In [1]: import numpy as np

In [2]: import numpy.linalg as la

In [3]: np.set_printoptions(precision=3, suppress=True, linewidth=160, sign=" ")

In [4]: rnd = lambda a: np.round(a, 3) + 0

In [5]: J = np.load("sample5.npy")

In [6]: J
Out[6]: 
array([[-1,  3,  2,  0,  2],
       [-2, -1,  3,  1,  0],
       [-2,  2,  1, -2, -2],
       [ 3, -3,  1, -1,  2],
       [ 1,  3, -2, -2, -2],
       [ 1,  3, -2, -2, -2],
       [ 2,  3,  0,  0, -3]])

In [7]: O, V = la.qr(J[:, :1])[0], la.qr(J[:, 1:])[0]

In [8]: sv = la.svd(O.T @ V, compute_uv=False)

In [9]: (sv > 0.9).sum()
Out[9]: np.int64(0)

In [10]: rnd(np.degrees(np.arccos(sv.clip(0, 1))))
Out[10]: array([ 56.73])

In [11]: hat = J @ la.solve(J.T @ J, J.T)

In [12]: rnd(la.eigvalsh(hat))
Out[12]: array([ 0.,  0.,  1.,  1.,  1.,  1.,  1.])

In [13]: rnd(np.diag(hat))
Out[13]: array([ 1.   ,  0.55 ,  0.796,  0.999,  0.35 ,  0.35 ,  0.955])

In [14]: np.trace(hat)
Out[14]: np.float64(5.0)

In [15]: vec = np.array([4, 1, -1, -5, 8])

In [16]: y = J @ vec

In [17]: c, lr = np.zeros(5), 1 / la.norm(J, 2) ** 2

In [18]: for i in range(250):
    ...:     c -= lr * J.T @ (J @ c - y)
    ...:     if i % 50 == 0: print(i, round(la.norm(J @ c - y), 3))
    ...: 
0 29.903
50 0.064
100 0.0
150 0.0
200 0.0

In [19]: rnd(c)
Out[19]: array([ 4.,  1., -1., -5.,  8.])

In [20]: feats = np.loadtxt("case10.csv", delimiter=",")

In [21]: feats
Out[21]: 
array([[ 6.,  2.,  0.,  0.],
       [ 2., -4.,  2.,  0.],
       [ 0.,  2., -5.,  2.],
       [ 0.,  0.,  2.,  2.]])

In [22]: np.einsum("ij,ji->", feats, feats)
Out[22]: np.float64(105.0)

In [23]: rnd(la.det(feats.T))
Out[23]: np.float64(344.0)

In [24]: np.kron(np.eye(2, dtype=int), feats)
Out[24]: 
array([[ 6.,  2.,  0.,  0.,  0.,  0.,  0.,  0.],
       [ 2., -4.,  2.,  0.,  0., -0.,  0.,  0.],
       [ 0.,  2., -5.,  2.,  0.,  0., -0.,  0.],
       [ 0.,  0.,  2.,  2.,  0.,  0.,  0.,  0.],
       [ 0.,  0.,  0.,  0.,  6.,  2.,  0.,  0.],
       [ 0., -0.,  0.,  0.,  2., -4.,  2.,  0.],
       [ 0.,  0., -0.,  0.,  0.,  2., -5.,  2.],
       [ 0.,  0.,  0.,  0.,  0.,  0.,  2.,  2.]])
